>>> import numpy as np
>>> import numpy.linalg as la
>>> np.set_printoptions(precision=2, suppress=True, linewidth=120)
>>> rnd = lambda a: np.round(a, 2) + 0
>>> W0 = np.load("run8.npy")
>>> W0
array([[ 1,  7,  5,  4],
       [ 5,  2,  3,  6],
       [ 7,  2,  8,  5],
       [26, 17, 20, 34]])
>>> left, s, Vt = la.svd(W0)
>>> rnd(s)
array([52.64,  5.9 ,  4.73,  0.  ])
>>> A2 = left[:, :3] @ np.diag(s[:3]) @ Vt[:3]
>>> rnd(A2)
array([[ 1.,  7.,  5.,  4.],
       [ 5.,  2.,  3.,  6.],
       [ 7.,  2.,  8.,  5.],
       [26., 17., 20., 34.]])
>>> la.matrix_rank(W0, rtol=0.05)
np.int64(3)
>>> print(la.matrix_rank(A2))
3
>>> np.unique(W0.round(6), axis=0).shape
(4, 4)
>>> rnd(np.trace(la.pinv(W0) @ W0))
np.float64(3.0)
>>> hat = np.triu(np.array([[3, 1, -1, 2], [-2, 0, -2, -1], [3, 0, -1, -2], [2, -2, -1, 0]]), 1) + np.eye(4)
>>> A2 = hat @ W0 @ la.inv(hat)
>>> rnd(la.det(A2))
np.float64(0.0)
>>> A2
array([[ 51., -10.,  71., 103.],
       [-35.,  16., -36., -24.],
       [-45.,  13., -51., -62.],
       [ 26.,  -9.,  28.,  29.]])
>>> print(np.trace(A2), np.trace(W0))
45.0 45
>>> hat @ W0 - W0 @ hat
array([[ 50.,  33.,  50.,  84.],
       [-40., -26., -27., -46.],
       [-52., -41., -29., -64.],
       [  0., -26.,  60.,   5.]])
>>> rank = la.matrix_rank(A2)
>>> print(rank)
3
>>> ns = la.svd(A2)[2][rank:].T
>>> np.allclose(A2 @ ns, 0)
True
>>> [int(la.matrix_rank(A2[:, :j + 1])) for j in range(4)]
[1, 2, 3, 3]
>>> A2 = np.array([[-1, -2, 0], [1, 0, -1]])
>>> basis = np.kron(A2, W0)
>>> rnd(la.norm(basis, 2)), rnd(la.norm(A2, 2) * la.norm(W0, 2))
(np.float64(121.22), np.float64(121.22))
>>> A = np.load("block12.npy")
>>> A
array([[  0,   0,   2],
       [ -5, -10,   1],
       [ -2,  -4,   3],
       [  5,  10,   1]])
>>> rnd(la.norm(A, 2) / la.norm(A))
np.float64(0.97)
>>> rank = la.matrix_rank(A)
>>> rank
np.int64(2)
>>> ns = la.svd(A)[2][rank:].T
>>> print([int(la.matrix_rank(np.delete(A, i, axis=0))) for i in range(4)])
[2, 2, 2, 2]
>>> ns.shape
(3, 1)
>>> left, s, Vt = la.svd(A)
>>> vecs = Vt[:(s > 1e-8).sum()]
>>> rng = np.random.default_rng(803324)
>>> x0 = A[2] + 5 * A[3] + rng.integers(2) * np.eye(3)[2]
>>> x0
array([23., 46.,  9.])
>>> la.matrix_rank(np.vstack([A, x0]))
np.int64(2)
>>> rnd(la.norm(x0 - vecs.T @ vecs @ x0))
np.float64(0.0)
>>> np.allclose(vecs.T @ vecs @ x0, x0)
True
>>> print(np.abs(np.diag(la.qr(A)[1])) > 1e-9)
[ True False  True]
>>> print(np.unique(A.round(6), axis=0).shape)
(4, 3)
>>> rnd(np.trace(la.pinv(A) @ A))
np.float64(2.0)
